% python3 -q
>>> import numpy as np
>>> import numpy.linalg as la
>>> np.set_printoptions(precision=2, suppress=True, linewidth=160, floatmode="fixed")
>>> def rd(a):
...     return np.round(a, 2) + 0
... 
>>> B = np.array([[5]])
>>> Z = np.array([[0, 2, -2, 1, 0, -1],
...     [-1, 1, 0, -2, 0, 2],
...     [0, -2, 2, 2, 1, 2],
...     [1, 0, 2, -1, -1, 2],
...     [2, -2, -1, -1, 0, -1],
...     [0, 1, 1, 1, -2, -2]])
>>> E = np.block([[B, np.zeros((1, 6))], [np.zeros((6, 1)), Z]])
>>> E
array([[ 5.00,  0.00,  0.00,  0.00,  0.00,  0.00,  0.00],
       [ 0.00,  0.00,  2.00, -2.00,  1.00,  0.00, -1.00],
       [ 0.00, -1.00,  1.00,  0.00, -2.00,  0.00,  2.00],
       [ 0.00,  0.00, -2.00,  2.00,  2.00,  1.00,  2.00],
       [ 0.00,  1.00,  0.00,  2.00, -1.00, -1.00,  2.00],
       [ 0.00,  2.00, -2.00, -1.00, -1.00,  0.00, -1.00],
       [ 0.00,  0.00,  1.00,  1.00,  1.00, -2.00, -2.00]])
>>> vec = np.array([4, 5, 5, 2, 3, 2, 2])
>>> h = np.maximum(E @ vec, 0)
>>> rd(np.tanh(E @ vec))
array([ 1.00,  1.00, -0.96,  1.00,  1.00, -1.00,  0.96])
>>> np.flatnonzero(h > 1e-9)
array([0, 1, 3, 4, 6])
>>> rd(la.det(E))
np.float64(-500.0)
>>> E @ E
array([[ 25.00,   0.00,   0.00,   0.00,   0.00,   0.00,   0.00],
       [  0.00,  -1.00,   5.00,  -3.00, -10.00,  -1.00,   4.00],
       [  0.00,  -3.00,   1.00,   0.00,   1.00,  -2.00,  -5.00],
       [  0.00,   6.00,  -6.00,   9.00,   7.00,  -4.00,  -1.00],
       [  0.00,  -3.00,   2.00,   3.00,   9.00,  -1.00,  -2.00],
       [  0.00,   1.00,   3.00,  -9.00,   4.00,   2.00,  -8.00],
       [  0.00,  -4.00,   1.00,   4.00,  -1.00,   4.00,  12.00]])
>>> (E - E.T) / 2
array([[ 0.00,  0.00,  0.00,  0.00,  0.00,  0.00,  0.00],
       [ 0.00,  0.00,  1.50, -1.00,  0.00, -1.00, -0.50],
       [ 0.00, -1.50,  0.00,  1.00, -1.00,  1.00,  0.50],
       [ 0.00,  1.00, -1.00,  0.00,  0.00,  1.00,  0.50],
       [ 0.00,  0.00,  1.00,  0.00,  0.00,  0.00,  0.50],
       [ 0.00,  1.00, -1.00, -1.00,  0.00,  0.00,  0.50],
       [ 0.00,  0.50, -0.50, -0.50, -0.50, -0.50,  0.00]])
>>> rd(np.sort(np.abs(la.eigvals(E))))
array([0.44, 2.37, 2.37, 3.28, 3.28, 3.79, 5.00])
>>> np.allclose(E, E.T)
False
>>> np.allclose(E @ E.T, E.T @ E)
False
>>> f = np.array([1, 0, 1, 1, 2, 2, 0]) + 0.5
>>> M = np.eye(7) - 2 * np.outer(f, f) / (f @ f)
>>> rd(M)
array([[ 0.77, -0.08, -0.23, -0.23, -0.38, -0.38, -0.08],
       [-0.08,  0.97, -0.08, -0.08, -0.13, -0.13, -0.03],
       [-0.23, -0.08,  0.77, -0.23, -0.38, -0.38, -0.08],
       [-0.23, -0.08, -0.23,  0.77, -0.38, -0.38, -0.08],
       [-0.38, -0.13, -0.38, -0.38,  0.37, -0.63, -0.13],
       [-0.38, -0.13, -0.38, -0.38, -0.63,  0.37, -0.13],
       [-0.08, -0.03, -0.08, -0.08, -0.13, -0.13,  0.97]])
>>> M[:, 7]
Traceback (most recent call last):
  File "<python-input-21>", line 1, in <module>
    M[:, 7]
    ~^^^^^^
IndexError: index 7 is out of bounds for axis 1 with size 7
>>> rd(M.sum(axis=1))
array([-0.59,  0.47, -0.59, -0.59, -1.66, -1.66,  0.47])
>>> M.shape
(7, 7)
>>> rd(M.sum(axis=0))
array([-0.59,  0.47, -0.59, -0.59, -1.66, -1.66,  0.47])
>>> la.matrix_rank(M)
np.int64(7)
>>> rd(M.mean(axis=0))
array([-0.08,  0.07, -0.08, -0.08, -0.24, -0.24,  0.07])
>>> rd(np.diff(M, axis=0))
array([[-0.85,  1.05,  0.15,  0.15,  0.25,  0.25,  0.05],
       [-0.15, -1.05,  0.85, -0.15, -0.25, -0.25, -0.05],
       [ 0.00,  0.00, -1.00,  1.00,  0.00,  0.00,  0.00],
       [-0.15, -0.05, -0.15, -1.15,  0.75, -0.25, -0.05],
       [ 0.00,  0.00,  0.00,  0.00, -1.00,  1.00,  0.00],
       [ 0.30,  0.10,  0.30,  0.30,  0.51, -0.49,  1.10]])
>>> np.unravel_index(np.abs(M).argmax(), M.shape)
(np.int64(1), np.int64(1))
>>> rd(np.sort(np.abs(la.eigvals(M))))
array([1.00, 1.00, 1.00, 1.00, 1.00, 1.00, 1.00])
>>> rd((M + M.T) / 2)
array([[ 0.77, -0.08, -0.23, -0.23, -0.38, -0.38, -0.08],
       [-0.08,  0.97, -0.08, -0.08, -0.13, -0.13, -0.03],
       [-0.23, -0.08,  0.77, -0.23, -0.38, -0.38, -0.08],
       [-0.23, -0.08, -0.23,  0.77, -0.38, -0.38, -0.08],
       [-0.38, -0.13, -0.38, -0.38,  0.37, -0.63, -0.13],
       [-0.38, -0.13, -0.38, -0.38, -0.63,  0.37, -0.13],
       [-0.08, -0.03, -0.08, -0.08, -0.13, -0.13,  0.97]])
>>> rd(np.abs(la.eigvals(M)).max())
np.float64(1.0)
>>> assert M == M.T
Traceback (most recent call last):
  File "<python-input-32>", line 1, in <module>
    assert M == M.T
           ^^^^^^^^
ValueError: The truth value of an array with more than one element is ambiguous. Use a.any() or a.all()
>>> q, Rm = la.qr(M)
>>> rd(Rm)
array([[-1.00,  0.00,  0.00,  0.00,  0.00,  0.00,  0.00],
       [ 0.00, -1.00,  0.00,  0.00,  0.00,  0.00,  0.00],
       [ 0.00,  0.00, -1.00,  0.00,  0.00,  0.00,  0.00],
       [ 0.00,  0.00,  0.00, -1.00,  0.00,  0.00,  0.00],
       [ 0.00,  0.00,  0.00,  0.00, -1.00,  0.00,  0.00],
       [ 0.00,  0.00,  0.00,  0.00,  0.00,  1.00,  0.00],
       [ 0.00,  0.00,  0.00,  0.00,  0.00,  0.00,  1.00]])
>>> rd(q)
array([[-0.77,  0.08,  0.23,  0.23,  0.38, -0.38, -0.08],
       [ 0.08, -0.97,  0.08,  0.08,  0.13, -0.13, -0.03],
       [ 0.23,  0.08, -0.77,  0.23,  0.38, -0.38, -0.08],
       [ 0.23,  0.08,  0.23, -0.77,  0.38, -0.38, -0.08],
       [ 0.38,  0.13,  0.38,  0.38, -0.37, -0.63, -0.13],
       [ 0.38,  0.13,  0.38,  0.38,  0.63,  0.37, -0.13],
       [ 0.08,  0.03,  0.08,  0.08,  0.13, -0.13,  0.97]])
>>> rd(np.abs(np.diag(Rm)))
array([1.00, 1.00, 1.00, 1.00, 1.00, 1.00, 1.00])
>>> X = np.load("arr.npy")
>>> X
array([[ 2.00,  1.00,  2.00,  0.00,  2.00,  1.00,  2.00,  0.00, -1.00,  4.00,  3.00,  1.00],
       [ 2.00, -2.00, -2.00,  0.00, -2.00, -2.00, -1.00,  0.00,  0.00,  5.00,  3.00,  0.00],
       [ 0.00,  1.00,  1.00,  1.00, -2.00,  1.00,  2.00,  0.00,  0.00,  2.00,  4.00,  1.00],
       [-2.00, -1.00, -2.00, -2.00,  0.00, -2.00, -1.00,  2.00, -1.00,  4.00,  4.00,  4.00],
       [-2.00,  2.00,  1.00, -2.00, -2.00,  2.00,  0.00,  1.00, -1.00,  4.00,  2.00,  5.00],
       [ 1.00,  2.00,  2.00,  0.00,  0.00, -2.00,  2.00,  2.00,  0.00,  0.00,  4.00,  1.00],
       [-2.00, -1.00, -2.00, -2.00, -2.00,  1.00,  1.00, -2.00, -1.00,  0.00,  2.00,  3.00],
       [ 2.00,  1.00, -2.00, -2.00,  2.00,  0.00,  2.00, -1.00,  2.00,  2.00,  0.00,  2.00],
       [ 0.00,  0.00, -2.00, -1.00, -1.00,  1.00,  2.00,  1.00,  0.00,  2.00,  3.00,  5.00],
       [ 0.00,  0.00,  0.00,  0.00,  0.00,  0.00,  0.00,  0.00,  0.00,  3.00,  1.00,  3.00],
       [ 0.00,  0.00,  0.00,  0.00,  0.00,  0.00,  0.00,  0.00,  0.00,  1.00,  2.00,  0.00],
       [ 0.00,  0.00,  0.00,  0.00,  0.00,  0.00,  0.00,  0.00,  0.00,  3.00,  0.00,  0.00]])
>>> W = np.array([[-3, 2, 3, -3],
...     [1, 2, 2, 1],
...     [-1, 1, -2, -1],
...     [-3, 2, -3, 2],
...     [3, 3, 0, 0],
...     [-1, -2, 3, 0],
...     [0, 2, 1, 0],
...     [3, 2, 0, 0],
...     [-3, 3, 2, 3],
...     [-2, 0, 0, 0],
...     [-1, -1, -2, 1],
...     [-2, 0, 3, -3]])
>>> b = np.array([2, -3, 1, 3])
>>> act = np.maximum(X @ W + b, 0)
>>> (act > 0).astype(int)
array([[0, 1, 1, 0],
       [0, 0, 0, 0],
       [0, 0, 0, 1],
       [1, 0, 0, 0],
       [0, 0, 1, 0],
       [1, 1, 0, 1],
       [0, 0, 1, 0],
       [0, 1, 1, 0],
       [0, 0, 1, 0],
       [0, 0, 1, 0],
       [0, 0, 0, 1],
       [0, 0, 1, 1]])
>>> la.matrix_rank(act)
np.int64(4)
>>> rd((act > 0).mean(axis=0))
array([0.17, 0.25, 0.58, 0.33])
>>> Z = np.array([[8, 5, -7], [-7, 7, 1], [5, 0, 3], [-5, 1, 9]])
>>> W @ Z
array([[ -8,  -4,   5],
       [ -1,  20,  10],
       [-20,   1,  -7],
       [-63,   1,  32],
       [  3,  36, -18],
       [ 21, -19,  14],
       [ -9,  14,   5],
       [ 10,  29, -19],
       [-50,   9,  57],
       [-16, -10,  14],
       [-16, -11,   9],
       [ 14, -13,  -4]])
>>> (act @ Z).round(6).argmax(axis=1)
array([1, 0, 2, 0, 0, 1, 0, 2, 0, 0, 2, 2])
>>> (X + X.T) / 2
array([[ 2.00,  1.50,  1.00, -1.00,  0.00,  1.00,  0.00,  1.00, -0.50,  2.00,  1.50,  0.50],
       [ 1.50, -2.00, -0.50, -0.50,  0.00,  0.00, -1.00,  0.50,  0.00,  2.50,  1.50,  0.00],
       [ 1.00, -0.50,  1.00, -0.50, -0.50,  1.50,  0.00, -1.00, -1.00,  1.00,  2.00,  0.50],
       [-1.00, -0.50, -0.50, -2.00, -1.00, -1.00, -1.50,  0.00, -1.00,  2.00,  2.00,  2.00],
       [ 0.00,  0.00, -0.50, -1.00, -2.00,  1.00, -1.00,  1.50, -1.00,  2.00,  1.00,  2.50],
       [ 1.00,  0.00,  1.50, -1.00,  1.00, -2.00,  1.50,  1.00,  0.50,  0.00,  2.00,  0.50],
       [ 0.00, -1.00,  0.00, -1.50, -1.00,  1.50,  1.00,  0.00,  0.50,  0.00,  1.00,  1.50],
       [ 1.00,  0.50, -1.00,  0.00,  1.50,  1.00,  0.00, -1.00,  1.50,  1.00,  0.00,  1.00],
       [-0.50,  0.00, -1.00, -1.00, -1.00,  0.50,  0.50,  1.50,  0.00,  1.00,  1.50,  2.50],
       [ 2.00,  2.50,  1.00,  2.00,  2.00,  0.00,  0.00,  1.00,  1.00,  3.00,  1.00,  3.00],
       [ 1.50,  1.50,  2.00,  2.00,  1.00,  2.00,  1.00,  0.00,  1.50,  1.00,  2.00,  0.00],
       [ 0.50,  0.00,  0.50,  2.00,  2.50,  0.50,  1.50,  1.00,  2.50,  3.00,  0.00,  0.00]])
>>> rd(la.det(X))
np.float64(-31464.0)
>>> assert X == X.T
Traceback (most recent call last):
  File "<python-input-50>", line 1, in <module>
    assert X == X.T
           ^^^^^^^^
ValueError: The truth value of an array with more than one element is ambiguous. Use a.any() or a.all()
>>> rd(np.sort(np.abs(la.eigvals(X))))
array([0.29, 1.61, 1.84, 1.93, 2.52, 2.52, 3.31, 3.31, 3.56, 3.88, 3.88, 5.09])
